In [1]: import numpy as np

In [2]: np.set_printoptions(precision=3, suppress=True, linewidth=140, sign=" ")

In [3]: out = np.array([[-0.3, -0.3], [2.1, 0.0], [-0.8, 0.7]])

In [4]: C = np.array([[0.8, 0.0, -0.5, -1.6, 1.7], [0.3, 0.4, -0.2, 0.0, -1.0]])

In [5]: F = out @ C

In [6]: print(F)
[[-0.33 -0.12  0.21  0.48 -0.21]
 [ 1.68  0.   -1.05 -3.36  3.57]
 [-0.43  0.28  0.26  1.28 -2.06]]

In [7]: Uu, sig, VT = np.linalg.svd(F)

In [8]: V = VT[:(sig > 1e-8).sum()]

In [9]: rng = np.random.default_rng(67536)

In [10]: x = F[2] + 5 * F[0] + rng.integers(2) * np.eye(5)[0]

In [11]: print(x)
[-2.08 -0.32  1.31  3.68 -3.11]

In [12]: print(np.allclose(V.T @ V @ x, x))
True

In [13]: print(np.linalg.matrix_rank(np.vstack([F, x])))
2

In [14]: q, _ = np.linalg.qr(np.array([[1.1, -1.7, -0.2, 0.8],
    ...:     [0.2, -0.4, 0.5, -1.8],
    ...:     [0.0, 0.7, 1.4, 1.4],
    ...:     [0.0, 1.7, -1.7, 0.9]]))

In [15]: feats = -1 * q

In [16]: print(feats)
[[ 0.984 -0.009 -0.043  0.174]
 [ 0.179  0.048  0.234 -0.954]
 [ 0.    -0.38   0.902  0.202]
 [ 0.    -0.924 -0.359 -0.134]]

In [17]: x = np.array([8, 2, -8, 2])

In [18]: target = feats @ x

In [19]: print(target)
[ 8.541 -2.256 -7.575  0.757]

In [20]: print(np.linalg.solve(feats, 3 * target))
[ 24.   6. -24.   6.]

In [21]: x = np.array([0, 2, 0, 0])

In [22]: print(np.round(np.linalg.inv(feats), 3) + 0)
[[ 0.984  0.179  0.     0.   ]
 [-0.009  0.048 -0.38  -0.924]
 [-0.043  0.234  0.902 -0.359]
 [ 0.174 -0.954  0.202 -0.134]]

In [23]: print(4 - np.linalg.matrix_rank(feats - np.eye(4), tol=1e-8))
1

In [24]: print(np.abs(np.linalg.eigvals(feats)))
[ 1.  1.  1.  1.]

In [25]: print([p for p in range(1, 25) if np.allclose(np.linalg.matrix_power(feats, p), np.eye(4))])
[]

In [26]: print(np.round(feats.T @ (feats @ x), 3) + 0)
[ 0.  2.  0.  0.]

In [27]: A = np.load("m.npy")

In [28]: print(A)
[[ 1  0  0  0  0  0]
 [ 2  1  0  0  0  0]
 [ 1 -1  1  0  0  0]
 [-2 -1  2  1  0  0]
 [ 2 -2  0 -1  1  0]
 [-1  1  2  1  1  1]]

In [29]: print(A @ A)
[[ 1  0  0  0  0  0]
 [ 4  1  0  0  0  0]
 [ 0 -2  1  0  0  0]
 [-4 -4  4  1  0  0]
 [ 2 -3 -2 -2  1  0]
 [ 2 -3  6  1  2  1]]

In [30]: print(np.prod(np.diag(A)), round(float(np.linalg.det(A)), 3))
1 1.0

In [31]: print([int(np.linalg.matrix_rank(np.linalg.matrix_power(A, p))) for p in range(1, 7)])
[6, 6, 6, 6, 6, 6]

In [32]: print(np.linalg.matrix_rank(A - A[0, 0] * np.eye(6)))
5

In [33]: print(np.sort(np.linalg.eigvals(A)))
[ 1.  1.  1.  1.  1.  1.]

In [34]: x = np.array([3, 3, 0, -1, -3, -4])

In [35]: target = A @ x

In [36]: print(target)
[  3   9   0 -10  -2  -8]

In [37]: print(np.round(np.linalg.solve(A, target), 3) + 0)
[ 3.  3.  0. -1. -3. -4.]

In [38]: print(np.round(np.linalg.solve(A, -2 * target), 3) + 0)
[-6. -6.  0.  2.  6.  8.]

In [39]: print(np.round(np.linalg.norm(A) ** 2 / np.linalg.norm(A, 2) ** 2, 3))
1.836

In [40]: print(round(float(np.linalg.norm(A, 1)), 3), round(float(np.linalg.norm(A, np.inf)), 3))
9.0 7.0

In [41]: print(np.linalg.norm(A, axis=1).argmax())
3

In [42]: print(np.linalg.norm(A, axis=1))
[ 1.     2.236  1.732  3.162  3.162  3.   ]

In [43]: print(np.round(np.linalg.norm(A, "nuc"), 3))
11.644

In [44]: print(round(float(np.linalg.norm(A[1] - A[2])), 3))
2.449

In [45]: K = np.array([[0.1, -0.5, -1.2, -1.0, -0.5, 0.1],
    ...:     [-0.6, -1.2, -0.8, 1.2, 1.1, -1.3],
    ...:     [-0.2, -1.3, -2.4, 0.0, -0.3, 0.0],
    ...:     [-0.5, 0.2, 0.6, 0.0, 0.9, -0.9],
    ...:     [0.5, 0.0, -1.9, -0.9, -0.1, -1.6],
    ...:     [-1.3, 0.5, 1.0, 1.1, -0.9, 0.5]])

In [46]: print(K)
[[ 0.1 -0.5 -1.2 -1.  -0.5  0.1]
 [-0.6 -1.2 -0.8  1.2  1.1 -1.3]
 [-0.2 -1.3 -2.4  0.  -0.3  0. ]
 [-0.5  0.2  0.6  0.   0.9 -0.9]
 [ 0.5  0.  -1.9 -0.9 -0.1 -1.6]
 [-1.3  0.5  1.   1.1 -0.9  0.5]]

In [47]: out = K / np.sqrt((K ** 2).mean(axis=1, keepdims=True))

In [48]: print(np.linalg.norm(out, axis=1))
[ 2.449  2.449  2.449  2.449  2.449  2.449]

In [49]: print(np.linalg.matrix_rank(out) == np.linalg.matrix_rank(K))
True

In [50]: print(out[4])
[ 0.455  0.    -1.73  -0.819 -0.091 -1.457]

In [51]: print(round(np.abs(np.linalg.eigvals(K)).max(), 3))
3.2

In [52]: print(np.round(np.linalg.det(K), 3))
4.729

In [53]: print(np.sort(np.abs(np.linalg.eigvals(K))))
[ 0.595  0.595  1.153  1.902  1.902  3.2  ]

In [54]: print(np.trace(K))
-3.1

In [55]: print(K.mean(axis=0))
[-0.333 -0.383 -0.783  0.067  0.033 -0.533]

In [56]: print(np.unravel_index(np.abs(K).argmax(), K.shape))
(np.int64(2), np.int64(2))

In [57]: print(np.linalg.matrix_rank(K))
6

In [58]: print(np.diff(K, axis=0))
[[-0.7 -0.7  0.4  2.2  1.6 -1.4]
 [ 0.4 -0.1 -1.6 -1.2 -1.4  1.3]
 [-0.3  1.5  3.   0.   1.2 -0.9]
 [ 1.  -0.2 -2.5 -0.9 -1.  -0.7]
 [-1.8  0.5  2.9  2.  -0.8  2.1]]

In [59]: print(np.linalg.svd(K, compute_uv=False))
[ 4.198  2.709  2.202  1.311  0.681  0.211]

In [60]: f, g = K[2], K[5]

In [61]: print(f @ f)
7.58

In [62]: pr = (f @ g) / (f @ f) * f

In [63]: print(round((g - pr) @ f, 3))
0.0

In [64]: print(round(np.linalg.norm(f + g) ** 2 + np.linalg.norm(f - g) ** 2, 3))
25.58

In [65]: print(np.linalg.matrix_rank(np.outer(f, g)))
1

In [66]: print(np.outer(f, g))
[[ 0.26 -0.1  -0.2  -0.22  0.18 -0.1 ]
 [ 1.69 -0.65 -1.3  -1.43  1.17 -0.65]
 [ 3.12 -1.2  -2.4  -2.64  2.16 -1.2 ]
 [-0.    0.    0.    0.   -0.    0.  ]
 [ 0.39 -0.15 -0.3  -0.33  0.27 -0.15]
 [-0.    0.    0.    0.   -0.    0.  ]]

In [67]: q, V = np.linalg.qr(K[:, :2])[0], np.linalg.qr(K[:, 2:])[0]

In [68]: sig = np.linalg.svd(q.T @ V, compute_uv=False)

In [69]: print((sig > 0.9).sum())
1

In [70]: print(round(float(np.linalg.norm(q @ q.T - V @ V.T, 2)), 3))
1.0

In [71]: M = np.loadtxt("a.csv", delimiter=",")

In [72]: print(M)
[[ -1.831  -5.105 -15.993 -10.716]
 [  6.091  11.622   4.865 -14.288]
 [  0.488 -17.127  -3.257   9.788]
 [  7.871  -0.305   9.129  15.956]
 [ -9.545  -8.896  -8.486  12.559]
 [ 10.545  -1.684  13.516 -10.164]
 [ 12.557  -6.091   6.269  12.881]
 [ -2.987  -0.726 -19.601   2.52 ]
 [-17.865   6.948  -2.852  -4.942]
 [  9.084   2.313  -9.054 -15.171]
 [ 12.803   1.222   5.641 -14.239]
 [-10.994   1.451 -14.073   8.887]
 [-10.668   6.152  12.64   -9.411]
 [ 15.267  -4.198  12.207   0.535]
 [ 18.145   7.642   2.481  -2.489]
 [-16.779  -2.746  -6.509   8.279]
 [-11.122 -13.191   5.429   8.533]]

In [73]: proj = M @ np.linalg.solve(M.T @ M, M.T)

In [74]: print(round(np.trace(proj), 3))
4.0

In [75]: mat = np.load("layer4.npy")

In [76]: print(mat)
[[ 3.02  1.  ]
 [ 3.    1.02]]

In [77]: f = np.array([1, -3])

In [78]: out = mat + np.outer(f, np.eye(2)[1])

In [79]: print(round(np.linalg.det(out) / np.linalg.det(mat), 3), round(float(1 + np.linalg.solve(mat, f)[1]), 3))
-149.0 -149.0

In [80]: print(np.linalg.matrix_rank(np.linalg.inv(out) - np.linalg.inv(mat), tol=1e-8))
1

In [81]: print(np.linalg.matrix_rank(out - mat))
1

In [82]: f, g = mat[1], mat[0]

In [83]: print(f @ g)
10.08

In [84]: pr = (f @ g) / (f @ f) * f

In [85]: print(pr)
[ 3.012  1.024]

In [86]: print(round(np.linalg.norm(f + g) ** 2 + np.linalg.norm(f - g) ** 2, 3))
40.322

In [87]: print(g - pr)
[ 0.008 -0.024]

In [88]: print(np.linalg.matrix_rank(np.outer(f, g)))
1

In [89]: X = np.load("out5.npy")

In [90]: print(X)
[[ 0.222  0.222  0.222  0.     0.222  0.111]
 [ 0.167  0.333  0.     0.333  0.167  0.   ]
 [ 0.143  0.     0.286  0.143  0.143  0.286]
 [ 0.2    0.2    0.     0.3    0.1    0.2  ]
 [ 0.     0.4    0.     0.2    0.2    0.2  ]
 [ 0.111  0.222  0.     0.222  0.222  0.222]]

In [91]: labels = rng.permutation(2)

In [92]: print(labels)
[ 1  0]

In [93]: out = mat[labels][:, labels]

In [94]: print(np.round(np.linalg.det(out), 3), np.round(np.linalg.det(mat[labels]), 3))
0.08 -0.08

In [95]: print(np.allclose(out, mat))
False

In [96]: x = np.array([5, -4, -5, 1, 5, -2])

In [97]: target = X @ x

In [98]: b, lr = np.zeros(6), 1 / np.linalg.norm(X, 2) ** 2

In [99]: for i in range(20):
    ...:     b -= lr * X.T @ (X @ b - target)
    ...:     if i % 5 == 0: print(i, round(np.linalg.norm(X @ b - target), 3))
    ...: 
0 1.296
5 1.066
10 0.92
15 0.816

In [100]: print(b)
[ 2.194 -0.713 -1.285  1.448 -0.09  -1.243]

In [101]: labels = rng.permutation(4)

In [102]: print(labels)
[ 1  3  0  2]

In [103]: out = feats[labels][:, labels]

In [104]: print(np.round(np.trace(out), 3))
1.8

In [105]: print(np.sort(np.abs(np.linalg.eigvals(out))))
[ 1.  1.  1.  1.]

In [106]: W0 = np.load("arr.npy")

In [107]: print(W0)
[[ 11.476   1.08    3.886]
 [  8.889   1.023   2.96 ]
 [  6.078   1.      2.025]
 [  2.095   1.033   0.887]
 [  0.336   0.996   0.492]
 [  0.124  -0.246  -0.128]
 [  0.666  -1.5    -0.922]
 [  1.023  -2.834  -1.943]
 [  1.141  -3.647  -2.626]
 [  1.167  -5.784  -4.585]
 [  0.311 -10.058  -8.972]
 [  0.272 -10.184  -9.11 ]
 [ -3.746 -18.785 -19.043]
 [ -4.816 -20.536 -21.182]
 [ -6.436 -23.002 -24.245]
 [-13.657 -32.49  -36.472]
 [-15.721 -34.926 -39.704]]

In [108]: G = W0.T @ W0

In [109]: print((W0 @ W0.T).shape)
(17, 17)

In [110]: print(np.linalg.eigvalsh(G)[::-1])
[ 8861.83    281.084     3.052]

In [111]: print(np.diag(G))
[  768.809  3846.368  4530.788]

In [112]: print(np.linalg.svd(W0, compute_uv=False) ** 2)
[ 8861.83    281.084     3.052]

In [113]: print(np.allclose(G, G.T))
True
